% python3 -q
>>> import numpy as np
>>> import numpy.linalg as la
>>> np.set_printoptions(suppress=True, linewidth=140)
>>> E = np.array([[-7.0, 7.0, -3.0, -3.0],
...     [-16.0, 16.0, -8.0, 2.0],
...     [-10.0, 10.0, -6.0, 12.0],
...     [0.0, 0.0, 0.0, 6.0]])
>>> # looks like rank 3
>>> rank = la.matrix_rank(E)
>>> rank
np.int64(3)
>>> ns = la.svd(E)[2][rank:].T
>>> [int(la.matrix_rank(E[:i])) for i in range(1, len(E) + 1)]
[1, 2, 3, 3]
>>> np.allclose(E @ ns, 0)
True
>>> [int(la.matrix_rank(E[:, :j + 1])) for j in range(4)]
[1, 1, 2, 3]
>>> np.round(ns @ ns.T, 3) + 0
array([[0.5, 0.5, 0. , 0. ],
       [0.5, 0.5, 0. , 0. ],
       [0. , 0. , 0. , 0. ],
       [0. , 0. , 0. , 0. ]])
>>> np.round(ns[:, 0] / ns[np.abs(ns[:, 0]).round(6).argmax(), 0], 3) + 0
array([1., 1., 0., 0.])
>>> [int(la.matrix_rank(np.delete(E, i, axis=0))) for i in range(4)]
[3, 3, 3, 3]
>>> U, sv, Vt = la.svd(E)
>>> np.argmax(sv[:-1] / (sv[1:] + 1e-6)) + 1
np.int64(3)
>>> print(sv.round(3) + 0)
[31.146 11.904  0.501  0.   ]
>>> A2 = U[:, :3] @ np.diag(sv[:3]) @ Vt[:3]
>>> print(np.round(la.norm(E - A2, 2), 3), round(sv[3], 3))
0.0 0.0
>>> la.matrix_rank(E, rtol=0.05)
np.int64(2)
>>> F = np.loadtxt("a.csv", delimiter=",")
>>> F
array([[-3.,  1.,  2.,  0.,  1., -1.],
       [-3.,  0., -3., -3., -3.,  3.],
       [ 2.,  2.,  0., -3.,  2., -1.],
       [ 3.,  3., -1., -2., -2.,  1.],
       [-2., -1., -2.,  3.,  3.,  3.],
       [ 1.,  3.,  1., -3.,  3., -2.],
       [ 0.,  2.,  3., -2.,  3.,  0.],
       [ 0.,  1.,  2.,  2.,  1.,  0.],
       [ 0., -1., -3.,  3., -1., -3.],
       [ 1., -2., -1., -2.,  0., -2.],
       [ 2., -3., -2.,  1., -1.,  0.],
       [ 0.,  1.,  0.,  0., -1., -3.],
       [ 2.,  2., -1., -2., -1.,  2.],
       [-9.,  1., -4., -6., -5.,  5.]])
>>> A2 = np.c_[F[:, :2] @ np.array([[0, 1], [2, -1]]), np.array([1, 4, -3, 2, 4, -4, 1, 1, 5, 0, 2, -3, -5, 5])]
>>> A2
array([[  2.,  -4.,   1.],
       [  0.,  -3.,   4.],
       [  4.,   0.,  -3.],
       [  6.,   0.,   2.],
       [ -2.,  -1.,   4.],
       [  6.,  -2.,  -4.],
       [  4.,  -2.,   1.],
       [  2.,  -1.,   1.],
       [ -2.,   1.,   5.],
       [ -4.,   3.,   0.],
       [ -6.,   5.,   2.],
       [  2.,  -1.,  -3.],
       [  4.,   0.,  -5.],
       [  2., -10.,   5.]])
>>> np.round(la.lstsq(F, A2[:, 0])[0], 3) + 0
array([0., 2., 0., 0., 0., 0.])
>>> print(np.round(la.norm(la.qr(F)[0].T @ A2, axis=0) ** 2 / ((A2 ** 2).sum(axis=0) + 1e-12), 3))
[1.    1.    0.577]
